% ipython --no-banner

In [1]: import numpy as np

In [2]: np.set_printoptions(suppress=True, linewidth=160)

In [3]: data = np.loadtxt("sample10.csv", delimiter=",")

In [4]: data
Out[4]: 
array([[2., 1.],
       [1., 2.]])

In [5]: evals, V = np.linalg.eigh(data)

In [6]: np.unique(evals.round(6) + 0, return_counts=True)[1]
Out[6]: array([1, 1])

In [7]: np.round(V.T @ V, 2) + 0
Out[7]: 
array([[1., 0.],
       [0., 1.]])

In [8]: np.round(V @ np.diag(evals) @ V.T, 2)
Out[8]: 
array([[2., 1.],
       [1., 2.]])

In [9]: np.round(np.linalg.eigvalsh(data @ data), 2)
Out[9]: array([1., 9.])

In [10]: np.round(np.linalg.eigvalsh(data + 5 * np.eye(2)), 2)
Out[10]: array([6., 8.])

In [11]: E = np.array([[1.28, 0.43, 3.42],
    ...:     [0.32, 0.14, 1.06],
    ...:     [-0.8, -0.23, -2.06],
    ...:     [1.02, 0.34, 2.67],
    ...:     [1.26, 0.38, 3.44],
    ...:     [2.02, 0.6, 5.28],
    ...:     [2.48, 0.98, 6.71],
    ...:     [-1.45, -0.39, -3.7],
    ...:     [2.41, 0.67, 6.2],
    ...:     [2.38, 0.89, 6.36],
    ...:     [-6.82, -2.14, -18.29],
    ...:     [4.06, 1.34, 10.75],
    ...:     [-0.49, -0.17, -1.46],
    ...:     [-3.82, -1.34, -10.22],
    ...:     [0.7, 0.24, 2.07],
    ...:     [1.89, 0.61, 5.19],
    ...:     [-5.02, -1.62, -13.38],
    ...:     [-0.01, 0.0, -0.15],
    ...:     [-2.87, -1.0, -7.76]])

In [12]: E
Out[12]: 
array([[  1.28,   0.43,   3.42],
       [  0.32,   0.14,   1.06],
       [ -0.8 ,  -0.23,  -2.06],
       [  1.02,   0.34,   2.67],
       [  1.26,   0.38,   3.44],
       [  2.02,   0.6 ,   5.28],
       [  2.48,   0.98,   6.71],
       [ -1.45,  -0.39,  -3.7 ],
       [  2.41,   0.67,   6.2 ],
       [  2.38,   0.89,   6.36],
       [ -6.82,  -2.14, -18.29],
       [  4.06,   1.34,  10.75],
       [ -0.49,  -0.17,  -1.46],
       [ -3.82,  -1.34, -10.22],
       [  0.7 ,   0.24,   2.07],
       [  1.89,   0.61,   5.19],
       [ -5.02,  -1.62, -13.38],
       [ -0.01,   0.  ,  -0.15],
       [ -2.87,  -1.  ,  -7.76]])

In [13]: round(np.linalg.norm(E, 2) / np.linalg.norm(E), 2)
Out[13]: np.float64(1.0)

In [14]: round(np.log10(np.linalg.cond(E)))
Out[14]: 2

In [15]: np.linalg.cond(E) > 100
Out[15]: np.True_

In [16]: Y = np.c_[E[:, :2] @ np.array([[3, 3], [-2, 2]]), np.array([3, 2, 2, 0, 0, 2, 1, 2, 0, 2, 1, 2, 1, 0, 1, 1, 1, 1, 1])]

In [17]: Y.round(2)
Out[17]: 
array([[  2.98,   4.7 ,   3.  ],
       [  0.68,   1.24,   2.  ],
       [ -1.94,  -2.86,   2.  ],
       [  2.38,   3.74,   0.  ],
       [  3.02,   4.54,   0.  ],
       [  4.86,   7.26,   2.  ],
       [  5.48,   9.4 ,   1.  ],
       [ -3.57,  -5.13,   2.  ],
       [  5.89,   8.57,   0.  ],
       [  5.36,   8.92,   2.  ],
       [-16.18, -24.74,   1.  ],
       [  9.5 ,  14.86,   2.  ],
       [ -1.13,  -1.81,   1.  ],
       [ -8.78, -14.14,   0.  ],
       [  1.62,   2.58,   1.  ],
       [  4.45,   6.89,   1.  ],
       [-11.82, -18.3 ,   1.  ],
       [ -0.03,  -0.03,   1.  ],
       [ -6.61, -10.61,   1.  ]])

In [18]: np.round(np.linalg.lstsq(E, Y[:, 0])[0], 2) + 0
Out[18]: array([ 3., -2.,  0.])

In [19]: np.round(np.linalg.norm(np.linalg.qr(E)[0].T @ Y, axis=0) ** 2 / ((Y ** 2).sum(axis=0) + 1e-12), 2)
Out[19]: array([1.  , 1.  , 0.13])

In [20]: np.linalg.matrix_rank(np.c_[E, Y])
Out[20]: np.int64(4)

In [21]: mat = np.load("data.npy")

In [22]: mat
Out[22]: 
array([[-0.62,  0.24,  0.87],
       [-0.18,  0.06,  0.32],
       [-0.24,  0.08,  0.41],
       [-0.29,  0.1 ,  0.5 ],
       [ 0.18, -0.06, -0.32],
       [-0.58,  0.22,  0.84],
       [ 0.06, -0.02, -0.11],
       [ 0.81, -0.36, -0.97],
       [ 0.29, -0.1 , -0.5 ],
       [-0.24,  0.08,  0.41],
       [-0.62,  0.24,  0.87],
       [ 0.  ,  0.  ,  0.  ],
       [ 0.62, -0.24, -0.87],
       [ 0.69, -0.27, -0.91],
       [-0.35,  0.12,  0.58],
       [ 0.35, -0.12, -0.58],
       [-0.12,  0.04,  0.22],
       [ 0.12, -0.04, -0.22],
       [-0.35,  0.12,  0.58],
       [ 0.  ,  0.  ,  0.  ],
       [ 0.4 , -0.14, -0.65],
       [ 0.72, -0.29, -0.93],
       [ 0.24, -0.08, -0.41],
       [-0.35,  0.12,  0.58],
       [ 0.06, -0.02, -0.11]])

In [23]: # rows 2 and 9 are equal

In [24]: W2 = mat[[0, 8]].astype(float)

In [25]: for _ in range(4):
    ...:     idx = np.linalg.norm(mat[:, None] - W2, axis=-1).argmin(axis=1)
    ...:     W2 = np.array([mat[idx == j].mean(axis=0) for j in range(2)])
    ...: 

In [26]: idx
Out[26]: array([0, 0, 0, 0, 1, 0, 1, 1, 1, 0, 0, 1, 1, 1, 0, 1, 0, 1, 0, 1, 1, 1, 1, 0, 1])

In [27]: np.round(W2[1] - W2[0], 2)
Out[27]: array([ 0.68, -0.25, -1.03])

In [28]: np.bincount(idx)
Out[28]: array([11, 14])

In [29]: J = np.load("x.npy")

In [30]: J
Out[30]: 
array([[-1,  0,  3,  0],
       [ 1, -1, -3,  3],
       [-3,  0, -2,  0],
       [ 3, -3,  2, -2]])

In [31]: hat = np.triu(np.array([[2, 4, 4, 5], [3, 2, 1, 1], [3, 4, 2, 2], [2, 5, 2, 2]]), 1) + np.eye(4)

In [32]: Y = hat @ J @ np.linalg.inv(hat)

In [33]: np.trace(Y), np.trace(J)
Out[33]: (np.float64(-6.0), np.int64(-6))

In [34]: Y
Out[34]: 
array([[  6., -43.,  12.,  -9.],
       [  1.,  -8.,   1.,   2.],
       [  3., -18.,   8., -17.],
       [  3., -15.,   5., -12.]])

In [35]: np.linalg.matrix_rank(Y)
Out[35]: np.int64(4)
